>>> import numpy as np
>>> from numpy import linalg as LA
>>> np.set_printoptions(precision=1, suppress=True, linewidth=140, floatmode="fixed")
>>> rd = lambda a: np.round(a, 1) + 0
>>> data = np.load("test0.npy")
>>> print(rd(data))
[[ 0.7  0.7]
 [-0.7  0.7]]
>>> print(rd(data @ data.T))
[[1.0 0.0]
 [0.0 1.0]]
>>> print(rd(data.T @ data))
[[1.0 0.0]
 [0.0 1.0]]
>>> print(rd(LA.pinv(data)))
[[ 0.7 -0.7]
 [ 0.7  0.7]]
>>> Y = data / LA.norm(data, axis=1, keepdims=True)
>>> gram = Y @ Y.T
>>> print(rd(gram))
[[1.0 0.0]
 [0.0 1.0]]
>>> print((np.abs(gram) > 0.9).astype(int))
[[1 0]
 [0 1]]
>>> print(np.argwhere(np.triu(np.abs(gram) > 0.95, 1)))
[]
>>> print((gram - 2 * np.eye(2)).round(6).argmax(axis=1))
[1 0]
>>> print(rd(LA.norm(Y, axis=1)))
[1.0 1.0]
>>> F = np.load("layer0.npy")
>>> print(F)
[[0 0 0 0]
 [0 0 1 1]
 [0 1 0 1]
 [0 1 1 0]]
>>> w, vecs = LA.eigh(F)
>>> x0 = np.array([0, 0, 1, 0])
>>> print(rd(vecs * np.maximum(w, 0) @ vecs.T))
[[0.0 0.0 0.0 0.0]
 [0.0 0.7 0.7 0.7]
 [0.0 0.7 0.7 0.7]
 [0.0 0.7 0.7 0.7]]
>>> print(rd(LA.eigvalsh(F[1:, 1:])))
[-1.0 -1.0  2.0]
>>> print((np.sign(vecs[:, -1].round(6)) == np.sign(vecs[0, -1].round(6))).astype(int))
[1 0 0 0]
>>> print(x0 @ F @ x0 / (x0 @ x0), rd(w[0]), rd(w[-1]))
0.0 -1.0 2.0
>>> print(rd(vecs * np.abs(w) @ vecs.T))
[[0.0 0.0 0.0 0.0]
 [0.0 1.3 0.3 0.3]
 [0.0 0.3 1.3 0.3]
 [0.0 0.3 0.3 1.3]]
>>> left, sv, VT = LA.svd(F)
>>> print(np.argmax(sv[:-1] / (sv[1:] + 1e-6)) + 1)
3
>>> Y = left[:, :3] @ np.diag(sv[:3]) @ VT[:3]
>>> print(rd(LA.norm(F - Y, 2)), sv[3])
0.0 0.0
>>> print(LA.matrix_rank(Y))
3
>>> print(rd(LA.norm(F - Y) / LA.norm(F)))
0.0
